In [1]: import numpy as np

In [2]: np.set_printoptions(suppress=True, linewidth=100)

In [3]: K = np.array([[6, 4, 7, 5, 5],
   ...:     [5, 6, 4, 7, 5],
   ...:     [5, 5, 6, 4, 7],
   ...:     [7, 5, 5, 6, 4],
   ...:     [4, 7, 5, 5, 6]])

In [4]: cov = K.T @ K

In [5]: np.allclose(cov, cov.T)
Out[5]: True

In [6]: np.round(np.linalg.eigvalsh(cov)[::-1], 3)
Out[6]: array([729.  ,  12.09,  12.09,   0.91,   0.91])

In [7]: np.trace(cov), (K ** 2).sum()
Out[7]: (np.int64(755), np.int64(755))

In [8]: np.diag(cov)
Out[8]: array([151, 151, 151, 151, 151])

In [9]: np.linalg.matrix_rank(cov)
Out[9]: np.int64(5)

In [10]: (K @ K.T).shape
Out[10]: (5, 5)

In [11]: rng = np.random.default_rng(21325)

In [12]: other = K + rng.integers(-2, 3, (5, 1)) @ rng.integers(-2, 3, (1, 5))

In [13]: other
Out[13]: 
array([[ 6,  4,  7,  5,  5],
       [ 1,  8,  8,  9,  1],
       [ 1,  7, 10,  6,  3],
       [ 9,  4,  3,  5,  6],
       [ 4,  7,  5,  5,  6]])

In [14]: other - K
Out[14]: 
array([[ 0,  0,  0,  0,  0],
       [-4,  2,  4,  2, -4],
       [-4,  2,  4,  2, -4],
       [ 2, -1, -2, -1,  2],
       [ 0,  0,  0,  0,  0]])

In [15]: np.linalg.matrix_rank(other - K, tol=1e-8)
Out[15]: np.int64(1)

In [16]: vec = np.array([-3, 6, 1, 2, -6])

In [17]: a = np.maximum(K @ vec, 0)

In [18]: np.round(np.tanh(K @ vec), 3)
Out[18]: array([-1.   ,  1.   , -1.   ,  0.964,  1.   ])

In [19]: K.T @ a
Out[19]: array([ 95, 127,  91, 120, 107])

In [20]: left, s, vt = np.linalg.svd(K, full_matrices=False)

In [21]: s.round(3)
Out[21]: array([27.   ,  3.477,  3.477,  0.954,  0.954])

In [22]: np.round(np.cumsum(s ** 2) / np.sum(s ** 2), 3)
Out[22]: array([0.966, 0.982, 0.998, 0.999, 1.   ])

In [23]: (s > 1e-8).sum()
Out[23]: np.int64(5)

In [24]: np.round(s / s[0], 3)
Out[24]: array([1.   , 0.129, 0.129, 0.035, 0.035])

In [25]: round(float(np.sqrt((s ** 2).sum())), 3), np.round(np.linalg.norm(K), 3)
Out[25]: (27.477, np.float64(27.477))

In [26]: m1 = np.load("m.npy")

In [27]: m1.round(3)
Out[27]: 
array([[ 10.167, -11.73 ,   1.56 , -12.514],
       [ 10.127, -11.429,  -0.362, -12.912],
       [ -9.346,   9.745,   6.348,  13.319],
       [  0.395,   2.118, -19.247,  -4.992],
       [-10.048,  11.174,   1.602,  13.101],
       [ -4.543,   2.926,  16.667,   9.643],
       [  0.256,   2.28 , -19.274,  -4.821],
       [ -4.767,   7.763, -17.702,   1.908],
       [ -6.818,   5.939,  13.411,  11.765],
       [ -1.997,  -0.227,  18.67 ,   6.885]])

In [28]: r0, v = m1[6], m1[8]

In [29]: np.round(r0 @ v, 3)
Out[29]: np.float64(-303.398)

In [30]: pr = (r0 @ v) / (r0 @ r0) * r0

In [31]: pr.round(3)
Out[31]: array([-0.194, -1.73 , 14.619,  3.657])

In [32]: round((v - pr) @ r0, 3)
Out[32]: np.float64(0.0)

In [33]: feats = np.load("out4.npy")

In [34]: feats
Out[34]: 
array([[-1,  0,  0],
       [ 0, -1,  0],
       [ 0,  0,  1]])

In [35]: other = feats + rng.integers(-2, 3, (3, 1)) @ rng.integers(-2, 3, (1, 3))

In [36]: other
Out[36]: 
array([[1, 2, 2],
       [4, 3, 4],
       [2, 2, 3]])

In [37]: np.round(np.linalg.svd(other - feats, compute_uv=False), 3) + 0
Out[37]: array([8.485, 0.   , 0.   ])

In [38]: np.abs(other - feats).sum(axis=1)
Out[38]: array([ 6, 12,  6])

In [39]: np.linalg.matrix_rank(other - feats, tol=1e-8)
Out[39]: np.int64(1)

In [40]: arr = np.array([[-7, -5, -7, -8, -9, -5],
    ...:     [7, 9, 7, 6, 5, 9],
    ...:     [-1, 1, -1, -2, -3, 1],
    ...:     [-7, -5, -7, -8, -9, -5],
    ...:     [2, 4, 2, 1, 0, 4]])

In [41]: arr
Out[41]: 
array([[-7, -5, -7, -8, -9, -5],
       [ 7,  9,  7,  6,  5,  9],
       [-1,  1, -1, -2, -3,  1],
       [-7, -5, -7, -8, -9, -5],
       [ 2,  4,  2,  1,  0,  4]])

In [42]: rank = np.linalg.matrix_rank(arr)

In [43]: rank
Out[43]: np.int64(2)

In [44]: null = np.linalg.svd(arr)[2][rank:].T

In [45]: [int(np.linalg.matrix_rank(arr[:, :j + 1])) for j in range(6)]
Out[45]: [1, 2, 2, 2, 2, 2]

In [46]: [int(np.linalg.matrix_rank(np.delete(arr, i, axis=0))) for i in range(5)]
Out[46]: [2, 2, 2, 2, 2]

In [47]: np.linalg.matrix_rank(arr.T @ arr), np.linalg.matrix_rank(arr @ arr.T)
Out[47]: (np.int64(2), np.int64(2))

In [48]: [int(np.linalg.matrix_rank(arr[:i])) for i in range(1, len(arr) + 1)]
Out[48]: [1, 2, 2, 2, 2]

In [49]: np.round(null @ null.T, 3) + 0
Out[49]: 
array([[ 0.831, -0.143, -0.169, -0.182, -0.195, -0.143],
       [-0.143,  0.571, -0.143,  0.   ,  0.143, -0.429],
       [-0.169, -0.143,  0.831, -0.182, -0.195, -0.143],
       [-0.182,  0.   , -0.182,  0.727, -0.364,  0.   ],
       [-0.195,  0.143, -0.195, -0.364,  0.468,  0.143],
       [-0.143, -0.429, -0.143,  0.   ,  0.143,  0.571]])

In [50]: np.round(np.linalg.norm(arr, axis=1), 3)
Out[50]: array([17.117, 17.916,  4.123, 17.117,  6.403])

In [51]: round(np.linalg.norm(arr[4], 1), 3), round(np.linalg.norm(arr[4], np.inf), 3)
Out[51]: (np.float64(13.0), np.float64(4.0))

In [52]: np.round(np.linalg.norm(arr) ** 2 / np.linalg.norm(arr, 2) ** 2, 3)
Out[52]: np.float64(1.068)

In [53]: round(float(np.linalg.norm(arr, 1)), 3), round(float(np.linalg.norm(arr, np.inf)), 3)
Out[53]: (26.0, 43.0)

In [54]: A = 4 * np.eye(4) + np.eye(4, k=1)

In [55]: A
Out[55]: 
array([[4., 1., 0., 0.],
       [0., 4., 1., 0.],
       [0., 0., 4., 1.],
       [0., 0., 0., 4.]])

In [56]: round(float(np.linalg.det(2 * A)), 3), round(np.linalg.det(A), 3)
Out[56]: (4096.0, np.float64(256.0))

In [57]: np.einsum("ii->", A)
Out[57]: np.float64(16.0)

In [58]: np.einsum("ij,ji->", A, A)
Out[58]: np.float64(64.0)

In [59]: round(np.linalg.eigvals(A).sum().real, 3)
Out[59]: np.float64(16.0)

In [60]: np.kron(np.eye(2, dtype=int), A)
Out[60]: 
array([[4., 1., 0., 0., 0., 0., 0., 0.],
       [0., 4., 1., 0., 0., 0., 0., 0.],
       [0., 0., 4., 1., 0., 0., 0., 0.],
       [0., 0., 0., 4., 0., 0., 0., 0.],
       [0., 0., 0., 0., 4., 1., 0., 0.],
       [0., 0., 0., 0., 0., 4., 1., 0.],
       [0., 0., 0., 0., 0., 0., 4., 1.],
       [0., 0., 0., 0., 0., 0., 0., 4.]])

In [61]: E = np.load("layer5.npy")

In [62]: E
Out[62]: 
array([[ 9,  6,  9,  6,  9,  6],
       [ 4, -5,  4, -5,  4, -5],
       [-5,  4, -5,  4, -5,  4],
       [ 9,  6,  9,  6,  9,  6],
       [ 4, -5,  4, -5,  4, -5],
       [-5,  4, -5,  4, -5,  4]])

In [63]: round(float(np.trace(np.linalg.pinv(E) @ E)), 3)
Out[63]: 2.0

In [64]: np.abs(np.diag(np.linalg.qr(E)[1])) > 1e-9
Out[64]: array([ True,  True, False, False, False, False])

In [65]: np.allclose(E[:-1].T @ np.linalg.lstsq(E[:-1].T, E[-1])[0], E[-1])
Out[65]: True

In [66]: other = E + rng.integers(-2, 3, (6, 2)) @ rng.integers(-2, 3, (2, 6))

In [67]: other
Out[67]: 
array([[  7,   5,   9,   4,   7,   8],
       [ 10,  -3,   6,  -3,  12,  -9],
       [ -9,   3,  -7,   4, -11,   6],
       [ 13,   7,  11,   6,  15,   4],
       [  2,  -5,   2,  -3,   0,  -5],
       [ -3,   6,  -7,  10,  -5,   0]])

In [68]: other - E
Out[68]: 
array([[-2, -1,  0, -2, -2,  2],
       [ 6,  2,  2,  2,  8, -4],
       [-4, -1, -2,  0, -6,  2],
       [ 4,  1,  2,  0,  6, -2],
       [-2,  0, -2,  2, -4,  0],
       [ 2,  2, -2,  6,  0, -4]])

In [69]: np.round(np.linalg.svd(other - E, compute_uv=False), 3) + 0
Out[69]: array([16.893,  8.581,  0.   ,  0.   ,  0.   ,  0.   ])

In [70]: r0 = np.array([-4, -3, 0, 0, -4])

In [71]: other = K + np.outer(r0, np.eye(5)[1])

In [72]: np.linalg.matrix_rank(other - K)
Out[72]: np.int64(1)

In [73]: np.linalg.matrix_rank(np.linalg.inv(other) - np.linalg.inv(K), tol=1e-8)
Out[73]: np.int64(1)

In [74]: round(np.linalg.det(other) / np.linalg.det(K), 3), round(1 + np.linalg.solve(K, r0)[1], 3)
Out[74]: (np.float64(0.519), np.float64(0.519))

In [75]: M = np.diag(np.array([2, 1, 1, 7])) + -2 * np.eye(4, k=1) + -2 * np.eye(4, k=-1)

In [76]: M
Out[76]: 
array([[ 2., -2.,  0.,  0.],
       [-2.,  1., -2.,  0.],
       [ 0., -2.,  1., -2.],
       [ 0.,  0., -2.,  7.]])

In [77]: theta = np.radians(120)

In [78]: R = np.eye(4)

In [79]: R[0, 0] = R[2, 2] = np.cos(theta)

In [80]: R[0, 2], R[2, 0] = -np.sin(theta), np.sin(theta)

In [81]: R.round(3)
Out[81]: 
array([[-0.5  ,  0.   , -0.866,  0.   ],
       [ 0.   ,  1.   ,  0.   ,  0.   ],
       [ 0.866,  0.   , -0.5  ,  0.   ],
       [ 0.   ,  0.   ,  0.   ,  1.   ]])

In [82]: other = M @ R.T

In [83]: other.round(3)
Out[83]: 
array([[-1.   , -2.   ,  1.732,  0.   ],
       [ 2.732,  1.   , -0.732,  0.   ],
       [-0.866, -2.   , -0.5  , -2.   ],
       [ 1.732,  0.   ,  1.   ,  7.   ]])

In [84]: np.round(np.abs(other - M).max(axis=0), 3)
Out[84]: array([4.732, 0.   , 3.   , 0.   ])

In [85]: evals, vecs = np.linalg.eig(M)

In [86]: np.round(np.sort(np.linalg.eigvals(M.T)), 3)
Out[86]: array([-1.78 ,  1.146,  3.967,  7.667])

In [87]: round(float(np.prod(evals)), 3)
Out[87]: -62.0

In [88]: np.round(M @ vecs[:, 0] - evals[0] * vecs[:, 0], 3) + 0
Out[88]: array([0., 0., 0., 0.])

In [89]: round(np.linalg.det(M[::-1]), 3)
Out[89]: np.float64(-62.0)

In [90]: round(float(np.linalg.eigvals(M).sum().real), 3)
Out[90]: 11.0

In [91]: round(float(np.linalg.det(M.T)), 3)
Out[91]: -62.0

In [92]: np.round(np.linalg.det(2 * M), 3), round(np.linalg.det(M), 3)
Out[92]: (np.float64(-992.0), np.float64(-62.0))

In [93]: np.round(np.linalg.eigvals(M), 3)
Out[93]: array([-1.78 ,  1.146,  3.967,  7.667])

In [94]: r0 = np.array([1, -2, 2, 0])

In [95]: other = M + np.outer(r0, np.eye(4)[2])

In [96]: np.linalg.matrix_rank(np.linalg.inv(other) - np.linalg.inv(M), tol=1e-8)
Out[96]: np.int64(1)

In [97]: J = np.array([[0.0, 0.0, 0.0], [0.0, 3.0, 1.0], [0.0, 1.0, 3.0]])

In [98]: other = np.array([[5, 3], [-4, 2]])

In [99]: Z = np.kron(other, J)

In [100]: np.linalg.matrix_rank(Z)
Out[100]: np.int64(4)

In [101]: np.round(np.linalg.norm(Z, 2), 3), np.round(np.linalg.norm(other, 2) * np.linalg.norm(J, 2), 3)
Out[101]: (np.float64(26.124), np.float64(26.124))
